$ python -q
>>> import numpy as np
>>> np.set_printoptions(precision=2, suppress=True, linewidth=120)
>>> X = np.loadtxt("case1.csv", delimiter=",")
>>> print(X)
[[-0.36 -0.81 -0.46]
 [ 0.6   0.18 -0.78]
 [ 0.72 -0.56  0.42]]
>>> rng = np.random.default_rng(635)
>>> B = X + rng.integers(-2, 3, (3, 1)) @ rng.integers(-2, 3, (1, 3))
>>> print(B)
[[-0.36  1.19  0.54]
 [ 0.6   4.18  1.22]
 [ 0.72 -2.56 -0.58]]
>>> print(B - X)
[[ 0.  2.  1.]
 [ 0.  4.  2.]
 [ 0. -2. -1.]]
>>> print(np.round(np.linalg.svd(B - X, compute_uv=False), 2) + 0)
[5.48 0.   0.  ]
>>> q = X.astype(float).copy()
>>> for j in range(3):
...     q[:, j] -= q[:, :j] @ (q[:, :j].T @ q[:, j])
...     q[:, j] /= np.linalg.norm(q[:, j])
... 
>>> print(q)
[[-0.36 -0.81 -0.46]
 [ 0.6   0.18 -0.78]
 [ 0.72 -0.56  0.42]]
>>> print(np.round(q.T @ q, 2) + 0)
[[1. 0. 0.]
 [0. 1. 0.]
 [0. 0. 1.]]
>>> print(np.round(q.T @ X, 2) + 0)
[[1. 0. 0.]
 [0. 1. 0.]
 [0. 0. 1.]]
>>> def softmax(z):
...     e = np.exp(z - z.max(axis=-1, keepdims=True))
...     return e / e.sum(axis=-1, keepdims=True)
... 
>>> print(softmax(10 * q[0]))
[0.73 0.01 0.26]
>>> print(softmax(q[0] + 2))
[0.39 0.25 0.36]
>>> att = q @ q.T / np.sqrt(3)
>>> print(softmax(att).round(6).argmax(axis=1))
[0 1 2]
>>> print(softmax(att))
[[0.47 0.26 0.26]
 [0.26 0.47 0.26]
 [0.26 0.26 0.47]]
>>> print(softmax(att)[0] @ q)
[ 0.18 -0.48 -0.31]
>>> W0 = np.load("data.npy")
>>> print(W0)
[[-0.98  1.05 -5.74]
 [-0.57  1.87 -8.98]
 [-1.45  0.1  -4.99]
 [-1.07  0.86 -7.63]
 [-0.37  2.26 -0.05]
 [-0.32  2.35 -4.05]
 [-1.37  0.25 -4.26]
 [ 1.89  6.77 -1.58]
 [-0.45  2.09 -1.45]
 [ 0.68  4.37 -0.68]]
>>> Xs = W0 - W0.mean(axis=0)
>>> left, sig, vt = np.linalg.svd(Xs, full_matrices=False)
>>> print((np.sign(left[:, 0]) == np.sign(left[0, 0])).astype(int))
[1 1 1 1 0 1 1 0 0 0]
>>> print(np.abs(left[:, 0]).argmax())
7
>>> print(vt[0] * np.sign(vt[0, np.abs(vt[0]).argmax()]))
[0.23 0.46 0.86]
>>> print(np.round(Xs.mean(axis=0), 2) + 0)
[0. 0. 0.]
>>> print(np.round(np.abs(vt[-1]), 2) + 0)
[0.89 0.45 0.  ]
>>> mat = np.abs(np.array([[1, 2, 1, -1], [2, -1, 0, -2], [-2, 2, 1, 0], [0, -1, -2, 0]])) + np.eye(4)
>>> mat = mat / mat.sum(axis=1, keepdims=True)
>>> print(mat)
[[0.33 0.33 0.17 0.17]
 [0.33 0.33 0.   0.33]
 [0.33 0.33 0.33 0.  ]
 [0.   0.25 0.5  0.25]]
>>> idx = rng.permutation(4)
>>> print(idx)
[1 2 0 3]
>>> B = mat[idx][:, idx]
>>> print(np.round(np.linalg.det(B), 2), round(float(np.linalg.det(mat[idx])), 2))
0.0 0.0
>>> print(np.linalg.cond(mat) > 100)
True
>>> print(round(float(np.linalg.norm(mat, 2) / np.linalg.norm(mat)), 2))
0.88
>>> E = np.load("test3.npy")
>>> print(E)
[[42 49 46 41]
 [49 58 55 49]
 [42 24  6  6]]
>>> print(np.allclose(E[:-1].T @ np.linalg.lstsq(E[:-1].T, E[-1])[0], E[-1]))
True
>>> print(E @ np.linalg.pinv(E) @ E)
[[42. 49. 46. 41.]
 [49. 58. 55. 49.]
 [42. 24.  6.  6.]]
>>> print(np.linalg.lstsq(E[:-1].T, E[-1])[2])
2
>>> u, r1 = E[1], E[0]
>>> print(u @ u)
11191
>>> print(u @ r1)
9439
>>> p = (u @ r1) / (u @ u) * u
>>> print(round(np.linalg.norm(u + r1) ** 2 + np.linalg.norm(u - r1) ** 2, 2))
38306.0
>>> print(p)
[41.33 48.92 46.39 41.33]
>>> left, sig, vt = np.linalg.svd(E)
>>> print(sig.round(2) + 0)
[143.92  29.17   0.  ]
>>> B = left[:, :2] @ np.diag(sig[:2]) @ vt[:2]
>>> print(B)
[[42. 49. 46. 41.]
 [49. 58. 55. 49.]
 [42. 24.  6.  6.]]
>>> print(np.linalg.matrix_rank(E, rtol=0.05))
2
>>> rank = np.linalg.matrix_rank(E)
>>> print(rank)
2
>>> null = np.linalg.svd(E)[2][rank:].T
>>> print(np.round(E @ null, 2) + 0)
[[0. 0.]
 [0. 0.]
 [0. 0.]]
>>> print(np.allclose(E @ null, 0))
True
>>> print([int(np.linalg.matrix_rank(E[:i])) for i in range(1, len(E) + 1)])
[1, 2, 2]
>>> u = np.array([2, 3, 2])
>>> print(np.polyval(u, E[2]))
[3656 1226   92   92]
>>> print(np.cross(E[2, :3], E[0, :3]))
[  810 -1680  1050]
>>> J = np.loadtxt("arr.csv", delimiter=",")
>>> print(J)
[[-0.46 -0.42  0.63 -0.45]
 [ 0.33 -0.79 -0.45 -0.24]
 [-0.8   0.02 -0.6  -0.05]
 [-0.2  -0.44  0.18  0.86]]
>>> print(np.linalg.svd(J, compute_uv=False))
[1. 1. 1. 1.]
>>> print(round(float(J[:, 3] @ J[:, 0]), 2))
-0.0
>>> print(np.linalg.norm(J, axis=0))
[1. 1. 1. 1.]
>>> print(np.linalg.pinv(J))
[[-0.46  0.33 -0.8  -0.2 ]
 [-0.42 -0.79  0.02 -0.44]
 [ 0.63 -0.45 -0.6   0.18]
 [-0.45 -0.24 -0.05  0.86]]
>>> P = np.triu(np.array([[0, -3, 5, 5], [5, 0, 2, -3], [0, 1, 4, 5], [-2, -3, -2, 3]]), 1) + np.eye(4)
>>> B = P @ J @ np.linalg.inv(P)
>>> print(np.round(np.poly(B), 2) + 0)
[ 1.  1.  0. -1. -1.]
>>> vec = np.array([3, 0, 2, -2])
>>> rhs = J @ vec
>>> c, lr = np.zeros(4), 1 / np.linalg.norm(J, 2) ** 2
>>> for i in range(4):
...     c -= lr * J.T @ (J @ c - rhs)
...     if i % 1 == 0: print(i, round(np.linalg.norm(J @ c - rhs), 2))
... 
0 0.0
1 0.0
2 0.0
3 0.0
>>> print(round(float(np.linalg.cond(J)), 2))
1.0
>>> print(c.round(2) + 0)
[ 3.  0.  2. -2.]
>>> u = np.array([1, -6, 6])
>>> print(np.convolve(J[2], u))
[-0.8   4.8  -5.53  3.71 -3.33 -0.29]
>>> idx = rng.permutation(4)
>>> print(idx)
[3 0 1 2]
>>> B = J[idx][:, idx]
>>> print(np.diag(B))
[ 0.86 -0.46 -0.79 -0.6 ]
>>> print(np.round(np.linalg.det(B), 2), round(np.linalg.det(J[idx]), 2))
-1.0 1.0
>>> print(np.allclose(B, J))
False
>>> print(B)
[[ 0.86 -0.2  -0.44  0.18]
 [-0.45 -0.46 -0.42  0.63]
 [-0.24  0.33 -0.79 -0.45]
 [-0.05 -0.8   0.02 -0.6 ]]
>>> arr = np.load("w.npy")
>>> print(arr)
[[ 5 -3]
 [ 5 -3]]
>>> rank = np.linalg.matrix_rank(arr)
>>> print(rank)
1
>>> null = np.linalg.svd(arr)[2][rank:].T
>>> print(np.allclose(arr @ null, 0))
True
>>> print([int(np.linalg.matrix_rank(arr[:i])) for i in range(1, len(arr) + 1)])
[1, 1]
>>> left, sig, vt = np.linalg.svd(arr)
>>> vecs = vt[:(sig > 1e-8).sum()]
>>> vec = arr[0] + -3 * arr[1] + rng.integers(2) * np.eye(2)[0]
>>> print(vec)
[-9.  6.]
>>> print(np.allclose(vecs.T @ vecs @ vec, vec))
False
>>> print(np.linalg.matrix_rank(np.vstack([arr, vec])))
2
>>> print(np.kron(np.eye(2, dtype=int), arr))
[[ 5 -3  0  0]
 [ 5 -3  0  0]
 [ 0  0  5 -3]
 [ 0  0  5 -3]]
>>> print(np.poly(arr))
[ 1. -2.  0.]
>>> print(np.round(np.linalg.det(arr.T), 2))
0.0
>>> print(np.linalg.eigvals(arr))
[2. 0.]
>>> print(round(float(np.linalg.eigvals(arr).sum().real), 2))
2.0
>>> print(np.round(np.linalg.det(2 * arr), 2), round(float(np.linalg.det(arr)), 2))
0.0 0.0
>>> print(round(float(np.linalg.det(arr[::-1])), 2))
0.0
>>> K = np.load("layer9.npy")
>>> print(K)
[[ 1.    0.    0.    0.  ]
 [ 0.    0.5   0.87  0.  ]
 [ 0.   -0.87  0.5   0.  ]
 [ 0.    0.    0.    1.  ]]
>>> vec = np.array([4, 6, 1, 0])
>>> rhs = K @ vec
>>> c, lr = np.zeros(4), 1 / np.linalg.norm(K, 2) ** 2
>>> for i in range(30):
...     c -= lr * K.T @ (K @ c - rhs)
...     if i % 10 == 0: print(i, round(np.linalg.norm(K @ c - rhs), 2))
... 
0 0.0
10 0.0
20 0.0
>>> print(round(float(np.linalg.cond(K)), 2))
1.0
>>> u, r1 = K[1], K[3]
>>> print(u @ r1)
0.0
>>> p = (u @ r1) / (u @ u) * u
>>> print(p)
[0. 0. 0. 0.]
>>> print(np.linalg.matrix_rank(np.outer(u, r1)))
1
>>> print(r1 - p)
[0. 0. 0. 1.]
>>> print(np.outer(u, r1))
[[0.   0.   0.   0.  ]
 [0.   0.   0.   0.5 ]
 [0.   0.   0.   0.87]
 [0.   0.   0.   0.  ]]
>>> print(round(float(np.linalg.norm(u + r1) ** 2 + np.linalg.norm(u - r1) ** 2), 2))
4.0
>>> print((r1 - p) @ u)
0.0
>>> print(K.reshape(2, -1))
[[ 1.    0.    0.    0.    0.    0.5   0.87  0.  ]
 [ 0.   -0.87  0.5   0.    0.    0.    0.    1.  ]]
>>> print(K.ravel(order="F"))
[ 1.    0.    0.    0.    0.    0.5  -0.87  0.    0.    0.87  0.5   0.    0.    0.    0.    1.  ]
>>> blk = K.reshape(4, 2, -1)
>>> print(blk.transpose(1, 0, 2))
[[[ 1.    0.  ]
  [ 0.    0.5 ]
  [ 0.   -0.87]
  [ 0.    0.  ]]

 [[ 0.    0.  ]
  [ 0.87  0.  ]
  [ 0.5   0.  ]
  [ 0.    1.  ]]]
>>> print(blk.sum(axis=1))
[[ 1.    0.  ]
 [ 0.87  0.5 ]
 [ 0.5  -0.87]
 [ 0.    1.  ]]
>>> print(blk.shape)
(4, 2, 2)
>>> print(np.einsum("ihd,ihd->ih", blk, blk))
[[1.   0.  ]
 [0.25 0.75]
 [0.75 0.25]
 [0.   1.  ]]
>>> A = np.load("m.npy")
>>> print(A)
[[ -5.95   5.39   7.42]
 [ -9.25   9.39   4.03]
 [-10.96   8.11  10.64]
 [-10.04   7.43  10.5 ]
 [ -6.88   7.73   3.44]
 [ -3.89   2.31  11.02]
 [ -5.33   2.04  14.57]
 [ -7.3    5.14  10.75]
 [ -6.94   3.94  13.01]
 [ -5.34   5.51   5.89]
 [-12.49  10.54   7.64]
 [ -7.83   6.44   8.57]
 [ -9.39   8.21   7.25]
 [ -4.33   3.84   8.08]
 [ -7.08   8.93   0.83]
 [ -8.44   6.1   10.63]
 [ -5.82   5.39   7.17]
 [ -2.64   5.29   1.06]]
>>> vec = np.array([0, 2, 2])
>>> rhs = A @ vec
>>> print(np.round(np.linalg.pinv(A) @ A, 2) + 0)
[[1. 0. 0.]
 [0. 1. 0.]
 [0. 0. 1.]]
>>> print(np.round(np.linalg.lstsq(A, rhs)[0], 2) + 0)
[0. 2. 2.]
>>> print(np.round(np.linalg.solve(A.T @ A, A.T @ rhs), 2) + 0)
[0. 2. 2.]
>>> rhs = rhs + 0.3 * rng.normal(size=18)
>>> print(rhs)
[25.34 26.81 37.31 35.46 22.56 26.52 33.52 31.76 33.73 22.72 36.63 30.47 30.28 23.55 19.46 33.39 25.33 12.74]
>>> c, *_ = np.linalg.lstsq(A, rhs)
>>> print([round(float(np.linalg.norm(np.linalg.solve(A.T @ A + lam * np.eye(3), A.T @ rhs))), 2) for lam in (0, 1, 10, 100)])
[2.84, 2.73, 2.39, 2.2]
>>> print(c.round())
[0. 2. 2.]
>>> print(c)
[0.02 2.01 2.  ]
>>> print(np.round(A.T @ (rhs - A @ c), 2) + 0)
[0. 0. 0.]
>>> q, r_ = np.linalg.qr(A)
>>> print(np.round(np.trace(q @ q.T), 2))
3.0
>>> print(round(abs(r_[0, 0]), 2), round(np.linalg.norm(A[:, 0]), 2))
32.39 32.39
>>> print(q @ r_)
[[ -5.95   5.39   7.42]
 [ -9.25   9.39   4.03]
 [-10.96   8.11  10.64]
 [-10.04   7.43  10.5 ]
 [ -6.88   7.73   3.44]
 [ -3.89   2.31  11.02]
 [ -5.33   2.04  14.57]
 [ -7.3    5.14  10.75]
 [ -6.94   3.94  13.01]
 [ -5.34   5.51   5.89]
 [-12.49  10.54   7.64]
 [ -7.83   6.44   8.57]
 [ -9.39   8.21   7.25]
 [ -4.33   3.84   8.08]
 [ -7.08   8.93   0.83]
 [ -8.44   6.1   10.63]
 [ -5.82   5.39   7.17]
 [ -2.64   5.29   1.06]]
>>> print(np.abs(np.diag(r_)))
[32.39  6.4  12.12]
>>> print(q.shape, r_.shape)
(18, 3) (3, 3)
>>> print(np.round(q.T @ q, 2) + 0)
[[1. 0. 0.]
 [0. 1. 0.]
 [0. 0. 1.]]
>>> cent = A[[2, 4]].astype(float)
>>> for _ in range(4):
...     idx = np.linalg.norm(A[:, None] - cent, axis=-1).argmin(axis=1)
...     cent = np.array([A[idx == j].mean(axis=0) for j in range(2)])
... 
>>> print(idx)
[1 1 0 0 1 0 0 0 0 1 0 0 0 1 1 0 1 1]
>>> print(np.abs(cent[1] - cent[0]).argmax())
2
>>> print(np.bincount(idx))
[10  8]
>>> print(cent[1] - cent[0])
[ 2.35  0.41 -5.72]
>>> Xs = A - A.mean(axis=1)
Traceback (most recent call last):
  File "<python-input-158>", line 1, in <module>
    Xs = A - A.mean(axis=1)
         ~~^~~~~~~~~~~~~~~~
ValueError: operands could not be broadcast together with shapes (18,3) (18,) 
>>> Xs = A - A.mean(axis=0)
>>> left, sig, vt = np.linalg.svd(Xs, full_matrices=False)
>>> print(np.abs(vt[0]).argmax())
2
>>> print(vt[0] * np.sign(vt[0, np.abs(vt[0]).argmax()]))
[ 0.06 -0.41  0.91]
>>> print(np.abs(vt[-1]))
[0.6  0.75 0.3 ]
>>> print((np.sign(left[:, 0]) == np.sign(left[0, 0])).astype(int))
[1 1 0 0 1 0 0 0 0 1 1 0 1 0 1 0 1 1]
>>> print(round((sig ** 2).sum() ** 2 / (sig ** 4).sum(), 2))
1.89
>>> G = A.T @ A
>>> print(np.allclose(G, G.T))
True
>>> print(np.linalg.svd(A, compute_uv=False) ** 2)
[2937.69  267.61    8.03]
>>> print(np.diag(G))
[1049.16  788.46 1375.71]
>>> print(G)
[[ 1049.16  -885.57 -1053.58]
 [ -885.57   788.46   805.65]
 [-1053.58   805.65  1375.71]]
